>>> import numpy as np
>>> np.set_printoptions(precision=3, suppress=True, linewidth=100, floatmode="fixed")
>>> J = np.load("layer11.npy")
>>> print(J)
[[ 5  5  5]
 [ 5 10 10]
 [ 5 10 15]]
>>> hat = np.triu(np.array([[2, 1, 0], [2, 3, 2], [2, 0, 1]]), 1) + np.eye(3)
>>> out = hat @ J @ np.linalg.inv(hat)
>>> print(round(np.linalg.det(out), 3))
125.0
>>> print(out)
[[10.000  5.000  5.000]
 [15.000 15.000 10.000]
 [ 5.000  5.000  5.000]]
>>> vec = np.ones(3)
>>> for _ in range(3):
...     vec = J @ vec
...     vec /= np.linalg.norm(vec)
...     print(round(vec @ J @ vec, 3))
... 
25.214
25.244
25.245
>>> print(vec)
[0.328 0.591 0.737]
>>> print(np.round(np.linalg.eigvalsh(J)[-1], 3))
25.245
>>> E = np.load("dump.npy")
>>> print(E)
[[-0.804 -0.782 -1.501  0.699]
 [-0.951 -0.790  1.319  0.855]
 [ 0.951 -1.655  0.077 -0.592]
 [ 1.243  0.156 -0.021  1.559]]
>>> q, V = np.linalg.qr(E[:, :3])[0], np.linalg.qr(E[:, 3:])[0]
>>> sigma = np.linalg.svd(q.T @ V, compute_uv=False)
>>> print((sigma > 0.9).sum())
0
>>> def softmax(z):
...     e = np.exp(z - z.max(axis=-1, keepdims=True))
...     return e / e.sum(axis=-1, keepdims=True)
... 
>>> print(np.round(softmax(10 * E[2]), 3) + 0)
[1.000 0.000 0.000 0.000]
>>> print(softmax(E).sum(axis=1))
[1.000 1.000 1.000 1.000]
>>> S = E @ E.T / np.sqrt(4)
>>> print(softmax(S + np.triu(np.full(S.shape, -np.inf), 1)))
[[1.000 0.000 0.000 0.000]
 [0.119 0.881 0.000 0.000]
 [0.107 0.107 0.787 0.000]
 [0.096 0.096 0.096 0.711]]
>>> print(softmax(S).round(6).argmax(axis=1))
[0 1 2 3]
>>> print(np.round(np.trace(E), 3))
0.041
>>> print(round(np.linalg.det(E), 3))
-16.0
>>> print(round(float(np.abs(np.linalg.eigvals(E)).max()), 3))
2.0
>>> print((E - E.T) / 2)
[[ 0.000  0.084 -1.226 -0.272]
 [-0.084  0.000  1.487  0.350]
 [ 1.226 -1.487  0.000 -0.285]
 [ 0.272 -0.350  0.285  0.000]]
>>> print(np.linalg.matrix_power(E, 4))
[[15.995 -0.021  0.402  0.091]
 [ 0.034 15.992 -0.487 -0.116]
 [-0.402  0.488 15.987  0.091]
 [-0.088  0.113 -0.096 15.999]]
>>> print((E + E.T) / 2)
[[-0.804 -0.866 -0.275  0.971]
 [-0.866 -0.790 -0.168  0.505]
 [-0.275 -0.168  0.077 -0.307]
 [ 0.971  0.505 -0.307  1.559]]
>>> print(np.kron(np.eye(2, dtype=int), E))
[[-0.804 -0.782 -1.501  0.699 -0.000 -0.000 -0.000  0.000]
 [-0.951 -0.790  1.319  0.855 -0.000 -0.000  0.000  0.000]
 [ 0.951 -1.655  0.077 -0.592  0.000 -0.000  0.000 -0.000]
 [ 1.243  0.156 -0.021  1.559  0.000  0.000 -0.000  0.000]
 [-0.000 -0.000 -0.000  0.000 -0.804 -0.782 -1.501  0.699]
 [-0.000 -0.000  0.000  0.000 -0.951 -0.790  1.319  0.855]
 [ 0.000 -0.000  0.000 -0.000  0.951 -1.655  0.077 -0.592]
 [ 0.000  0.000 -0.000  0.000  1.243  0.156 -0.021  1.559]]
>>> print(round(np.einsum("ij,ji->", E, E), 3))
0.002
>>> q = E.astype(float).copy()
>>> for j in range(4):
...     q[:, j] -= q[:, :j] @ (q[:, :j].T @ q[:, j])
...     q[:, j] /= np.linalg.norm(q[:, j])
... 
>>> print(np.round(q.T @ q, 3) + 0)
[[1.000 0.000 0.000 0.000]
 [0.000 1.000 0.000 0.000]
 [0.000 0.000 1.000 0.000]
 [0.000 0.000 0.000 1.000]]
>>> K = np.load("test11.npy")
>>> print(K)
[[-5  3 -5  3 -5  3]
 [-5  3 -5  3 -5  3]
 [ 3 -2  3 -2  3 -2]
 [-5  3 -5  3 -5  3]
 [-5  3 -5  3 -5  3]
 [ 3 -2  3 -2  3 -2]]
>>> rk = np.linalg.matrix_rank(K)
>>> print(rk)
2
>>> null = np.linalg.svd(K)[2][rk:].T
>>> print([int(np.linalg.matrix_rank(K[:, :j + 1])) for j in range(6)])
[1, 2, 2, 2, 2, 2]
>>> print(np.round(K @ null, 3) + 0)
[[0.000 0.000 0.000 0.000]
 [0.000 0.000 0.000 0.000]
 [0.000 0.000 0.000 0.000]
 [0.000 0.000 0.000 0.000]
 [0.000 0.000 0.000 0.000]
 [0.000 0.000 0.000 0.000]]
>>> print(np.allclose(K @ null, 0))
True
>>> out = np.array([[0, 2], [1, 1], [-1, -3], [-1, -1], [-2, -3], [0, -1]])
>>> print(np.einsum("ik,kj->ji", K, out))
[[ 15  15  -9  15  15  -9]
 [ 17  17 -10  17  17 -10]]
>>> print(out.T @ K.T)
[[ 15  15  -9  15  15  -9]
 [ 17  17 -10  17  17 -10]]
>>> print(K @ out)
[[ 15  17]
 [ 15  17]
 [ -9 -10]
 [ 15  17]
 [ 15  17]
 [ -9 -10]]
>>> out @ K
Traceback (most recent call last):
  File "<python-input-46>", line 1, in <module>
    out @ K
    ~~~~^~~
ValueError: matmul: Input operand 1 has a mismatch in its core dimension 0, with gufunc signature (n?,k),(k,m?)->(n?,m?) (size 6 is different from 2)
>>> print(np.einsum("ik,kj->ij", K, out))
[[ 15  17]
 [ 15  17]
 [ -9 -10]
 [ 15  17]
 [ 15  17]
 [ -9 -10]]
>>> left, sigma, Vh = np.linalg.svd(K)
>>> V = Vh[:(sigma > 1e-8).sum()]
>>> rng = np.random.default_rng(959955)
>>> vec = K[5] + -2 * K[4] + rng.integers(2) * np.eye(6)[0]
>>> print(vec)
[13.000 -8.000 13.000 -8.000 13.000 -8.000]
>>> print(np.diag(V.T @ V))
[0.333 0.333 0.333 0.333 0.333 0.333]
>>> print(np.allclose(V.T @ V @ vec, vec))
True
>>> print(np.linalg.matrix_rank(np.vstack([K, vec])))
2
>>> X = np.array([[0, -1, 2, 1],
...     [-5, -3, 2, 2],
...     [-5, 1, 4, 0],
...     [-3, -5, 5, 1],
...     [3, -3, 0, 0]])
>>> X[:, 0] = 2 * X[:, 1]
>>> print(X)
[[ -2  -1   2   1]
 [ -6  -3   2   2]
 [  2   1   4   0]
 [-10  -5   5   1]
 [ -6  -3   0   0]]
>>> X[5]
Traceback (most recent call last):
  File "<python-input-59>", line 1, in <module>
    X[5]
    ~^^^
IndexError: index 5 is out of bounds for axis 0 with size 5
>>> print(np.round(np.linalg.svd(X, compute_uv=False), 3) + 0)
[15.803  5.278  1.549  0.000]
>>> print(np.abs(X).max())
10
>>> print(np.linalg.matrix_rank(X))
3
>>> print(X.shape)
(5, 4)
>>> print(X - X[0])
[[ 0  0  0  0]
 [-4 -2  0  1]
 [ 4  2  2 -1]
 [-8 -4  3  0]
 [-4 -2 -2 -1]]
>>> print(X.sum(axis=1))
[ 0 -5  7 -9 -9]
>>> print(np.allclose(X[:-1].T @ np.linalg.lstsq(X[:-1].T, X[-1])[0], X[-1]))
True
>>> print(np.round(X @ np.linalg.pinv(X) @ X, 3) + 0)
[[ -2.000  -1.000   2.000   1.000]
 [ -6.000  -3.000   2.000   2.000]
 [  2.000   1.000   4.000   0.000]
 [-10.000  -5.000   5.000   1.000]
 [ -6.000  -3.000   0.000   0.000]]
>>> try:
...     np.linalg.inv(X)
... except np.linalg.LinAlgError as e:
...     print(repr(e))
... 
LinAlgError('Last 2 dimensions of the array must be square')
>>> print(np.unique(X.round(6), axis=0).shape)
(5, 4)
